$ python -q
>>> import numpy as np
>>> np.set_printoptions(precision=2, suppress=True, linewidth=140)
>>> rng = np.random.default_rng(652)
>>> A = np.triu(rng.random((3, 3)) < 0.8, 1).astype(int)
>>> A = A + A.T
>>> print(A)
[[0 1 1]
 [1 0 1]
 [1 1 0]]
>>> # symmetric, so the eigenvalues are real
>>> B = A / np.linalg.norm(A, axis=1, keepdims=True)
>>> G = B @ B.T
>>> print(G[2])
[0.5 0.5 1. ]
>>> print(round(float(np.degrees(np.arccos(np.clip(G[2, 0], -1, 1)))), 2))
60.0
>>> print((G - 2 * np.eye(3)).round(6).argmax(axis=1))
[1 0 0]
>>> print(round(np.linalg.eigvalsh(A).min(), 2))
-1.0
>>> Q, Rm = np.linalg.qr(A)
>>> print(np.round(abs(Rm[0, 0]), 2), round(np.linalg.norm(A[:, 0]), 2))
1.41 1.41
>>> print(np.allclose(Rm.T @ Rm, A.T @ A))
True
>>> print(np.abs(np.diag(Rm)))
[1.41 1.22 1.15]
>>> print(round(np.trace(Q @ Q.T), 2))
3.0
>>> print(Q)
[[ 0.    0.82 -0.58]
 [-0.71 -0.41 -0.58]
 [-0.71  0.41  0.58]]
>>> print(np.round(Q.T @ Q, 2) + 0)
[[1. 0. 0.]
 [0. 1. 0.]
 [0. 0. 1.]]
>>> lab = rng.integers(0, 2, 4)
>>> arr = (lab[:, None] == lab) * 4 + np.eye(4)
>>> print(arr)
[[5. 0. 0. 0.]
 [0. 5. 4. 4.]
 [0. 4. 5. 4.]
 [0. 4. 4. 5.]]
>>> # splits into 2 blocks
>>> Lm = np.linalg.cholesky(arr)
>>> print(np.linalg.eigvalsh(arr).min() > 0)
True
>>> print(Lm)
[[2.24 0.   0.   0.  ]
 [0.   2.24 0.   0.  ]
 [0.   1.79 1.34 0.  ]
 [0.   1.79 0.6  1.2 ]]
>>> print(arr / np.sqrt(np.outer(np.diag(arr), np.diag(arr))))
[[1.  0.  0.  0. ]
 [0.  1.  0.8 0.8]
 [0.  0.8 1.  0.8]
 [0.  0.8 0.8 1. ]]
>>> print(arr @ arr)
[[25.  0.  0.  0.]
 [ 0. 57. 56. 56.]
 [ 0. 56. 57. 56.]
 [ 0. 56. 56. 57.]]
>>> arr.inv()
Traceback (most recent call last):
  File "<python-input-29>", line 1, in <module>
    arr.inv()
    ^^^^^^^
AttributeError: 'numpy.ndarray' object has no attribute 'inv'
>>> print(round(np.linalg.det(arr), 2))
65.0
>>> th = np.deg2rad(135)
>>> mat = np.eye(2)
>>> mat[np.ix_([1, 0], [1, 0])] = [[np.cos(th), -np.sin(th)], [np.sin(th), np.cos(th)]]
>>> print(mat)
[[-0.71  0.71]
 [-0.71 -0.71]]
>>> # columns are unit length and at right angles
>>> Q, V = np.linalg.qr(mat[:, :1])[0], np.linalg.qr(mat[:, 1:])[0]
>>> sigma = np.linalg.svd(Q.T @ V, compute_uv=False)
>>> print(sigma.round(2) + 0)
[0.]
>>> print((sigma > 0.9).sum())
0
>>> print(np.degrees(np.arccos(sigma.clip(0, 1))))
[90.]
>>> print(round(float(np.linalg.det(mat[::-1])), 2))
-1.0
>>> print(np.round(np.einsum("ii->", mat), 2))
-1.41
>>> print(round(float(np.einsum("ij,ji->", mat, mat)), 2))
-0.0
>>> print(round(np.linalg.eigvals(mat).sum().real, 2))
-1.41
>>> print(np.round(np.linalg.det(mat.T), 2))
1.0
>>> vec = np.array([8, -5])
>>> print(mat.T @ (mat @ vec))
[ 8. -5.]
>>> print([p for p in range(1, 25) if np.allclose(np.linalg.matrix_power(mat, p), np.eye(2))])
[8, 16, 24]
>>> print(np.abs(np.linalg.eigvals(mat)))
[1. 1.]
